$ ipython --no-banner

In [1]: import numpy as np

In [2]: import numpy.linalg as la

In [3]: np.set_printoptions(precision=4, suppress=True, linewidth=200)

In [4]: def tidy(a):
   ...:     return np.round(a, 4) + 0
   ...: 

In [5]: other = np.array([[0, 8], [-8, 0], [3, 2], [-7, -2]])

In [6]: cent = np.array([[0, -3, -3, -2], [3, -2, 2, 2]])

In [7]: mat = other @ cent

In [8]: mat
Out[8]: 
array([[ 24, -16,  16,  16],
       [  0,  24,  24,  16],
       [  6, -13,  -5,  -2],
       [ -6,  25,  17,  10]])

In [9]: # looks like rank 2

In [10]: np.allclose(mat, mat.T)
Out[10]: False

In [11]: (mat - mat.T) / 2
Out[11]: 
array([[  0. ,  -8. ,   5. ,  11. ],
       [  8. ,   0. ,  18.5,  -4.5],
       [ -5. , -18.5,   0. ,  -9.5],
       [-11. ,   4.5,   9.5,   0. ]])

In [12]: proj = np.triu(np.array([[6, 0, 3, 4], [9, 1, 7, 5], [9, 0, 2, 7], [8, 2, 1, 1]]), 1) + np.eye(4)

In [13]: other = proj @ mat @ la.inv(proj)

In [14]: other
Out[14]: 
array([[  18.,   45., -300., 1853.],
       [  12.,   58., -368., 2290.],
       [ -36.,  162., -912., 5786.],
       [  -6.,   25., -140.,  889.]])

In [15]: np.trace(other), np.trace(mat)
Out[15]: (np.float64(53.0), np.int64(53))

In [16]: tidy(np.poly(other))
Out[16]: array([  1., -53., 712.,   0.,   0.])

In [17]: other = np.array([[2, 3], [2, 1]])

In [18]: cent = np.kron(other, mat)

In [19]: cent.shape
Out[19]: (8, 8)

In [20]: rng = np.random.default_rng(2050)

In [21]: idx = rng.permutation(4)

In [22]: idx
Out[22]: array([0, 3, 2, 1])

In [23]: other = mat[idx][:, idx]

In [24]: tidy(la.det(other)), tidy(la.det(mat[idx]))
Out[24]: (np.float64(0.0), np.float64(0.0))

In [25]: tidy(np.sort(np.abs(la.eigvals(other))))
Out[25]: array([ 0.    ,  0.    , 26.6833, 26.6833])

In [26]: other
Out[26]: 
array([[ 24,  16,  16, -16],
       [ -6,  10,  17,  25],
       [  6,  -2,  -5, -13],
       [  0,  16,  24,  24]])

In [27]: np.allclose(other, mat)
Out[27]: False

In [28]: np.diag(other)
Out[28]: array([24, 10, -5, 24])

In [29]: tidy(la.det(mat[::-1]))
Out[29]: np.float64(0.0)

In [30]: np.einsum("ii->", mat)
Out[30]: np.int64(53)

In [31]: K = np.array([[0.0, 0.0, 0.0, 0.0, 3.0, 2.0],
    ...:     [0.0, 0.0, 0.0, 0.0, -2.0, 0.0],
    ...:     [0.0, 0.0, 0.0, 0.0, 2.0, 2.0],
    ...:     [0.0, 0.0, 0.0, 0.0, -1.0, 1.0],
    ...:     [3.0, -2.0, 2.0, -1.0, 0.0, 0.0],
    ...:     [2.0, 0.0, 2.0, 1.0, 0.0, 0.0]])

In [32]: np.count_nonzero(K)
Out[32]: np.int64(14)

In [33]: np.abs(K).max()
Out[33]: np.float64(3.0)

In [34]: tidy(K.mean(axis=0))
Out[34]: array([ 0.8333, -0.3333,  0.6667,  0.    ,  0.3333,  0.8333])

In [35]: tidy(la.norm(K))
Out[35]: np.float64(7.3485)

In [36]: K.sum(axis=1)
Out[36]: array([ 5., -2.,  4.,  0.,  2.,  5.])

In [37]: other = K + rng.integers(-2, 3, (6, 4)) @ rng.integers(-2, 3, (4, 6))

In [38]: other
Out[38]: 
array([[  6.,  -4.,  -3.,   7.,   5.,   5.],
       [  3.,   4.,   0.,   4.,  -4.,   5.],
       [  6.,  -4.,  -6.,   8.,   4.,   6.],
       [  4.,  12.,   3.,   1.,  -2.,   0.],
       [ -8.,  -6.,   1., -10.,  -2.,  -2.],
       [  9.,   6.,   6.,   4.,   2.,  -3.]])

In [39]: la.matrix_rank(other - K, tol=1e-8)
Out[39]: np.int64(4)

In [40]: r = la.matrix_rank(K)

In [41]: r
Out[41]: np.int64(4)

In [42]: null = la.svd(K)[2][r:].T

In [43]: [int(la.matrix_rank(K[:, :j + 1])) for j in range(6)]
Out[43]: [1, 2, 2, 2, 3, 4]

In [44]: np.allclose(K @ null, 0)
Out[44]: True

In [45]: la.matrix_rank(K.T @ K), la.matrix_rank(K @ K.T)
Out[45]: (np.int64(4), np.int64(4))

In [46]: [round(float(la.det(K[:i, :i])), 2) + 0 for i in range(1, 7)]
Out[46]: [0.0, 0.0, 0.0, 0.0, 0.0, 0.0]

In [47]: tidy(la.eigvalsh(K).min())
Out[47]: np.float64(-4.8541)

In [48]: np.all(la.eigvalsh(K) > 0)
Out[48]: np.False_

In [49]: la.lstsq(K[:-1].T, K[-1])[2]
Out[49]: np.int32(3)

In [50]: tidy(K @ la.pinv(K) @ K)
Out[50]: 
array([[ 0.,  0.,  0.,  0.,  3.,  2.],
       [ 0.,  0.,  0.,  0., -2.,  0.],
       [ 0.,  0.,  0.,  0.,  2.,  2.],
       [ 0.,  0.,  0.,  0., -1.,  1.],
       [ 3., -2.,  2., -1.,  0.,  0.],
       [ 2.,  0.,  2.,  1.,  0.,  0.]])

In [51]: E = np.array([[0, 0, 1, 1], [0, 0, 1, 1], [1, 1, 0, 0], [1, 1, 0, 0]])

In [52]: # columns 0 and 1 are equal

In [53]: np.argsort(-la.norm(E, axis=0).round(6), kind="stable")[:3]
Out[53]: array([0, 1, 2])

In [54]: [round(float(x), 4) for x in la.svd(E, compute_uv=False)[:3]]
Out[54]: [2.0, 2.0, 0.0]

In [55]: tidy(la.norm(E, 2) / la.norm(E))
Out[55]: np.float64(0.7071)
